$ python3 -q
>>> import numpy as np
>>> np.set_printoptions(precision=1, suppress=True, linewidth=140)
>>> J = np.load("run18.npy")
>>> J
array([[ 14,   9,   1, -11,  -7],
       [  9,  10,   2, -10,  -4],
       [  1,   2,   6,  -6,  -4],
       [-11, -10,  -6,  14,   8],
       [ -7,  -4,  -4,   8,   6]])
>>> left, sigma, Vh = np.linalg.svd(J)
>>> np.argmax(sigma[:-1] / (sigma[1:] + 1e-6)) + 1
np.int64(3)
>>> other = left[:, :3] @ np.diag(sigma[:3]) @ Vh[:3]
>>> round(float(np.abs(J - other).max()), 1)
0.0
>>> np.linalg.matrix_rank(J, rtol=0.05)
np.int64(3)
>>> np.round(np.linalg.norm(J - other, 2), 1), np.round(sigma[3], 1)
(np.float64(0.0), np.float64(0.0))
>>> np.allclose(J[:-1].T @ np.linalg.lstsq(J[:-1].T, J[-1])[0], J[-1])
True
>>> np.unique(J.round(6), axis=0).shape
(5, 5)
>>> np.abs(np.diag(np.linalg.qr(J)[1])) > 1e-9
array([ True,  True,  True, False, False])
>>> r0, v = J[0], J[1]
>>> r0 @ v
np.int64(356)
>>> pr = (r0 @ v) / (r0 @ r0) * r0
>>> np.linalg.matrix_rank(np.outer(r0, v))
np.int64(1)
>>> v - pr
array([-2.1,  2.8,  1.2, -1.3,  1.6])
>>> np.round(np.linalg.eigvals(J), 1) + 0
array([38.2,  8. ,  3.8,  0. ,  0. ])
>>> round(np.linalg.eigvals(J).sum().real, 1)
np.float64(50.0)
>>> np.kron(np.eye(2, dtype=int), J)
array([[ 14,   9,   1, -11,  -7,   0,   0,   0,   0,   0],
       [  9,  10,   2, -10,  -4,   0,   0,   0,   0,   0],
       [  1,   2,   6,  -6,  -4,   0,   0,   0,   0,   0],
       [-11, -10,  -6,  14,   8,   0,   0,   0,   0,   0],
       [ -7,  -4,  -4,   8,   6,   0,   0,   0,   0,   0],
       [  0,   0,   0,   0,   0,  14,   9,   1, -11,  -7],
       [  0,   0,   0,   0,   0,   9,  10,   2, -10,  -4],
       [  0,   0,   0,   0,   0,   1,   2,   6,  -6,  -4],
       [  0,   0,   0,   0,   0, -11, -10,  -6,  14,   8],
       [  0,   0,   0,   0,   0,  -7,  -4,  -4,   8,   6]])
>>> np.einsum("ij,ji->", J, J)
np.int64(1540)
>>> np.einsum("ii->", J)
np.int64(50)
>>> round(np.linalg.det(J[::-1]), 1)
np.float64(0.0)
